$ ipython --no-banner

In [1]: import numpy as np

In [2]: from numpy import linalg as LA

In [3]: np.set_printoptions(precision=1, suppress=True, linewidth=100)

In [4]: m1 = np.loadtxt("w.csv", delimiter=",")

In [5]: m1
Out[5]: 
array([[ 0.9,  0.2, -0.9],
       [ 3.3,  0.1, -2.9],
       [-0.2, -0.2,  0.2],
       [ 2.2,  0.2, -2.2]])

In [6]: f = np.array([-4, -2])

In [7]: np.array([np.convolve(row, f, "same") for row in m1])
Out[7]: 
array([[ -3.6,  -2.6,   3.2],
       [-13.2,  -7. ,  11.4],
       [  0.8,   1.2,  -0.4],
       [ -8.8,  -5.2,   8.4]])

In [8]: np.polyval(f, m1[1])
Out[8]: array([-15.2,  -2.4,   9.6])

In [9]: np.convolve(m1[1], f)
Out[9]: array([-13.2,  -7. ,  11.4,   5.8])

In [10]: x = np.array([0, -1, -4])

In [11]: y = m1 @ x

In [12]: np.round(LA.pinv(m1) @ m1, 1) + 0
Out[12]: 
array([[1., 0., 0.],
       [0., 1., 0.],
       [0., 0., 1.]])

In [13]: np.round(LA.lstsq(m1, y)[0], 1) + 0
Out[13]: array([ 0., -1., -4.])

In [14]: rng = np.random.default_rng(8798)

In [15]: y = y + 0.3 * rng.normal(size=4)

In [16]: y
Out[16]: array([ 3.1, 11.6, -0.5,  9. ])

In [17]: b, *_ = LA.lstsq(m1, y)

In [18]: b.round()
Out[18]: array([-2., -3., -6.])

In [19]: np.round(m1.T @ (y - m1 @ b), 1) + 0
Out[19]: array([0., 0., 0.])

In [20]: [round(float(LA.norm(LA.solve(m1.T @ m1 + lam * np.eye(3), m1.T @ y))), 2) for lam in (0, 1, 10, 100)]
Out[20]: [6.6, 2.62, 2.04, 0.63]

In [21]: W0 = np.load("case16.npy")

In [22]: W0
Out[22]: 
array([[ 0.,  4.,  3.],
       [ 4., 15., 12.],
       [ 3., 12.,  8.]])

In [23]: np.argsort(-LA.norm(W0, axis=0).round(6), kind="stable")[:3]
Out[23]: array([1, 2, 0])

In [24]: LA.cond(W0) > 100
Out[24]: np.False_

In [25]: LA.matrix_rank(W0, rtol=0.1)
Out[25]: np.int64(1)

In [26]: round(np.log10(LA.cond(W0)))
Out[26]: 1

In [27]: K = np.load("block4.npy")

In [28]: K
Out[28]: 
array([[ 0,  0,  0,  0],
       [ 0,  1,  0,  0],
       [ 0,  0, -2,  0],
       [ 0,  0,  0,  0]])

In [29]: evals, evecs = LA.eigh(W0)

In [30]: x = np.array([3, -2, -5])

In [31]: round(float(x @ W0 @ x / (x @ x)), 1), round(float(evals[0]), 1), evals[-1]
Out[31]: (9.5, -1.0, np.float64(25.0))

In [32]: X = np.array([[-0.2, -2.1, -1.7],
    ...:     [1.1, -1.3, 0.4],
    ...:     [-1.4, -0.9, 1.3],
    ...:     [-2.3, -0.1, 1.8],
    ...:     [-0.1, -0.8, -0.2],
    ...:     [1.4, 0.4, -0.7],
    ...:     [0.5, 0.7, -0.1],
    ...:     [-0.4, -0.2, -0.6],
    ...:     [-1.2, 0.6, 0.6],
    ...:     [0.0, 1.1, -1.5],
    ...:     [-0.3, 0.7, -1.0]])

In [33]: X[:, 2] = -1 * X[:, 1] + 0.1 * rng.normal(size=11)

In [34]: X
Out[34]: 
array([[-0.2, -2.1,  2.3],
       [ 1.1, -1.3,  1.3],
       [-1.4, -0.9,  1. ],
       [-2.3, -0.1,  0.1],
       [-0.1, -0.8,  0.7],
       [ 1.4,  0.4, -0.4],
       [ 0.5,  0.7, -0.5],
       [-0.4, -0.2,  0.3],
       [-1.2,  0.6, -0.7],
       [ 0. ,  1.1, -1.2],
       [-0.3,  0.7, -0.7]])

In [35]: U, sv, VT = LA.svd(X)

In [36]: np.argmax(sv[:-1] / (sv[1:] + 1e-6)) + 1
Out[36]: np.int64(2)

In [37]: Y = U[:, :2] @ np.diag(sv[:2]) @ VT[:2]

In [38]: round(float(LA.norm(X - Y, 2)), 1), round(float(sv[2]), 1)
Out[38]: (0.2, 0.2)

In [39]: LA.matrix_rank(Y)
Out[39]: np.int64(2)

In [40]: evals, evecs = LA.eig(W0)

In [41]: np.round(np.sort(LA.eigvals(LA.inv(W0))), 1) + 0
Out[41]: array([-1., -1.,  0.])

In [42]: Xc = (X - X.mean(axis=0)) / X.std(axis=0)

In [43]: Xc.std(axis=0)
Out[43]: array([1., 1., 1.])

In [44]: b = LA.lstsq(np.delete(Xc, 1, axis=1), Xc[:, 1])[0]

In [45]: np.abs(b).argmax()
Out[45]: np.int64(1)

In [46]: np.round(np.abs(LA.svd(X)[2][-1]), 1) + 0
Out[46]: array([0. , 0.7, 0.7])

In [47]: LA.cond(X) > 100
Out[47]: np.False_

In [48]: LA.matrix_rank(X, rtol=0.1)
Out[48]: np.int64(2)

In [49]: round(LA.norm(X, 2) / LA.norm(X), 1)
Out[49]: np.float64(0.8)

In [50]: [round(float(x), 1) for x in LA.svd(X, compute_uv=False)[:3]]
Out[50]: [4.7, 3.5, 0.2]

In [51]: Y = np.c_[m1[:, :1] @ np.array([[0]]), np.array([-1, -2, 1, 3])]

In [52]: Y
Out[52]: 
array([[ 0., -1.],
       [ 0., -2.],
       [ 0.,  1.],
       [ 0.,  3.]])

In [53]: LA.norm(LA.qr(m1)[0].T @ Y, axis=0) ** 2 / ((Y ** 2).sum(axis=0) + 1e-12)
Out[53]: array([0. , 0.9])

In [54]: LA.lstsq(m1, Y[:, 0])[0]
Out[54]: array([0., 0., 0.])

In [55]: sv = 20 * 0.7 ** np.arange(5)

In [56]: Q, _ = LA.qr(np.array([[0.0, 1.6, -0.3, -1.1, 3.0],
    ...:     [1.0, 0.6, -0.3, -1.3, 1.5],
    ...:     [-1.1, -0.6, -0.7, 0.8, -1.9],
    ...:     [0.9, -2.8, -0.8, -0.5, -0.4],
    ...:     [0.9, 0.5, 0.2, -0.5, 2.1]]))

In [57]: E = rng.normal(size=(10, 5)) * sv @ Q

In [58]: E
Out[58]: 
array([[ -3.9,  14.6, -23.4,   7.2,  -4.7],
       [  2.4,  -9.6,  27.5,   0.7,  -1.6],
       [  3.3,  -2. ,   5.3,  -3.8,   0.9],
       [ -0.2,   6.4, -19.7,   8.1,  -5. ],
       [-16.2,  17.2, -13.5,   4.2, -19.6],
       [ -3.2,   3.9,   3.8,   4.7, -23.6],
       [  4. ,   0.6, -23.9,   8.6,   2.7],
       [ 11.1,  -8.4,  10.2,   8.1,   3.7],
       [ -1.3,   1.1,   0.7, -10.1,   3.8],
       [ -1.2, -11.9,  18.7,  16.4, -10.9]])

In [59]: Xc = (E - E.mean(axis=0)) / E.std(axis=0)

In [60]: np.argwhere(np.abs(Xc) > 2)
Out[60]: 
array([[4, 0],
       [8, 3]])

In [61]: b = LA.lstsq(np.delete(Xc, 0, axis=1), Xc[:, 0])[0]

In [62]: b.round(1) + 0
Out[62]: array([-0.9, -0.4,  0. ,  0.4])

In [63]: round(float(1 - np.var(Xc[:, 0] - np.delete(Xc, 0, axis=1) @ b)), 1)
Out[63]: 0.8

In [64]: D = LA.norm(E[:, None] - E[None], axis=-1)

In [65]: np.unravel_index(D.round(6).argmax(), D.shape)
Out[65]: (np.int64(0), np.int64(1))

In [66]: LA.matrix_rank(D ** 2)
Out[66]: np.int64(7)

In [67]: LA.norm(E - E.mean(axis=0), axis=1)
Out[67]: array([26.1, 31.5, 13.3, 19.3, 29.2, 19.3, 24.7, 21.5, 17.4, 27.4])

In [68]: D[6].round(6).argsort(kind="stable")[:4]
Out[68]: array([6, 3, 0, 8])

In [69]: D[6]
Out[69]: array([17.7, 53.2, 31.8, 11.3, 36.2, 39.2,  0. , 36. , 31.4, 47.3])

In [70]: np.flatnonzero(D[6] < D.mean() / 2)
Out[70]: array([3, 6])

In [71]: G = np.cov(E, rowvar=False)

In [72]: G.shape
Out[72]: (5, 5)

In [73]: np.round(np.corrcoef(E.T), 1) + 0
Out[73]: 
array([[ 1. , -0.7,  0.3,  0. ,  0.7],
       [-0.7,  1. , -0.8, -0.1, -0.4],
       [ 0.3, -0.8,  1. , -0.1,  0. ],
       [ 0. , -0.1, -0.1,  1. , -0.3],
       [ 0.7, -0.4,  0. , -0.3,  1. ]])

In [74]: np.round(np.corrcoef(E[:, 0], E[:, 3])[0, 1], 1)
Out[74]: np.float64(0.0)

In [75]: G
Out[75]: 
array([[  49.3,  -50. ,   41.1,    2. ,   49.3],
       [ -50. ,   95.8, -140.7,   -8.1,  -38.8],
       [  41.1, -140.7,  324.7,  -14.4,    4.3],
       [   2. ,   -8.1,  -14.4,   54. ,  -21.8],
       [  49.3,  -38.8,    4.3,  -21.8,   95. ]])

In [76]: Y = np.c_[E[:, :4] @ np.array([[-1, 2, 3, 0], [1, -1, 2, -2], [2, 1, -1, -2], [3, 1, 1, -1]]), np.array([-1, -3, -2, -2, 0, 1, 0, 0, 3, -3])]

In [77]: Y
Out[77]: 
array([[ -6.9, -38.6,  48.2,  10.5,  -1. ],
       [ 45.2,  42.5, -38.9, -36.6,  -3. ],
       [ -6.1,  10.1,  -3.3,  -2.7,  -2. ],
       [ -8.6, -18.4,  40.1,  18.5,  -2. ],
       [ 19. , -58.9,   3.6, -11.6,   0. ],
       [ 28.7,  -1.9,  -0.8, -20.1,   1. ],
       [-25.2,  -8. ,  45.7,  37.8,   0. ],
       [ 25.2,  49. ,  14.4, -11.6,   0. ],
       [-26.4, -13.1, -12.7,   6.5,   3. ],
       [ 75.7,  44.5, -29.8, -29.8,  -3. ]])

In [78]: np.round(LA.norm(Y - E @ LA.lstsq(E, Y)[0], axis=0), 1) + 0
Out[78]: array([0. , 0. , 0. , 0. , 4.3])

In [79]: LA.matrix_rank(Y)
Out[79]: np.int64(5)

In [80]: Q, r_ = LA.qr(E)

In [81]: np.round(Q.T @ Q, 1) + 0
Out[81]: 
array([[1., 0., 0., 0., 0.],
       [0., 1., 0., 0., 0.],
       [0., 0., 1., 0., 0.],
       [0., 0., 0., 1., 0.],
       [0., 0., 0., 0., 1.]])

In [82]: np.allclose(r_.T @ r_, E.T @ E)
Out[82]: True

In [83]: r_
Out[83]: 
array([[ 21.1, -21.6,  17.9,  -0.2,  22.4],
       [  0. ,  20.3, -44.3,  -1.3,   3.4],
       [  0. ,   0. , -25.7,   9.5,   5.1],
       [  0. ,   0. ,   0. , -24.3,  19.6],
       [  0. ,   0. ,   0. ,   0. ,  15.2]])

In [84]: np.abs(np.diag(r_))
Out[84]: array([21.1, 20.3, 25.7, 24.3, 15.2])

In [85]: np.trace(Q @ Q.T)
Out[85]: np.float64(5.0)

In [86]: F = np.loadtxt("data.csv", delimiter=",")

In [87]: F
Out[87]: 
array([[-0.6, -3. , -0.3],
       [-0.5, -0.3, -0.1],
       [-0.1, -0.9, -0.7],
       [ 2.7,  1.2, -0.3],
       [ 0. , -0.6, -1.1],
       [ 0.1,  0.6,  0.9],
       [ 1.5,  0. , -0.5],
       [-1.9, -0.9,  1.3],
       [ 0.1,  0.7, -0.5],
       [ 1.4,  0.2, -0.4],
       [-1.2,  0.3,  0. ],
       [-0.8,  0. ,  0.5],
       [ 0.2, -1.7,  1.8],
       [-2. , -0.6, -1.4],
       [-0.4,  1.4,  0.3],
       [-2. ,  0.9, -0.3],
       [-0.8,  2.7, -1. ],
       [-1.9, -0.2, -0.7],
       [ 1.2,  0.3, -0.6],
       [ 0.8, -1.8,  0.4],
       [-0.1, -0.6,  0. ],
       [-2.1,  1.6,  0. ],
       [-2.1, -0.1, -0.1],
       [-0.3,  1.2,  0.4],
       [-0.7,  1.5,  0.2],
       [ 0.3, -0.3, -0.9],
       [-2.1, -1.4, -0.3],
       [ 1.9, -0.2,  0.5],
       [ 0.5, -0.8, -0.5],
       [ 0. ,  0.2, -0.4]])

In [88]: cent = F[[6, 3]].astype(float)

In [89]: for _ in range(5):
    ...:     idx = LA.norm(F[:, None] - cent, axis=-1).argmin(axis=1)
    ...:     cent = np.array([F[idx == j].mean(axis=0) for j in range(2)])
    ...: 

In [90]: idx
Out[90]: array([0, 0, 0, 1, 0, 0, 1, 0, 0, 1, 0, 0, 0, 0, 0, 0, 0, 0, 1, 0, 0, 0, 0, 0, 0, 0, 0, 1, 0, 0])

In [91]: np.abs(cent[1] - cent[0]).argmax()
Out[91]: np.int64(0)

In [92]: cent
Out[92]: 
array([[-0.7, -0.1, -0.1],
       [ 1.7,  0.3, -0.3]])

In [93]: np.bincount(idx)
Out[93]: array([25,  5])
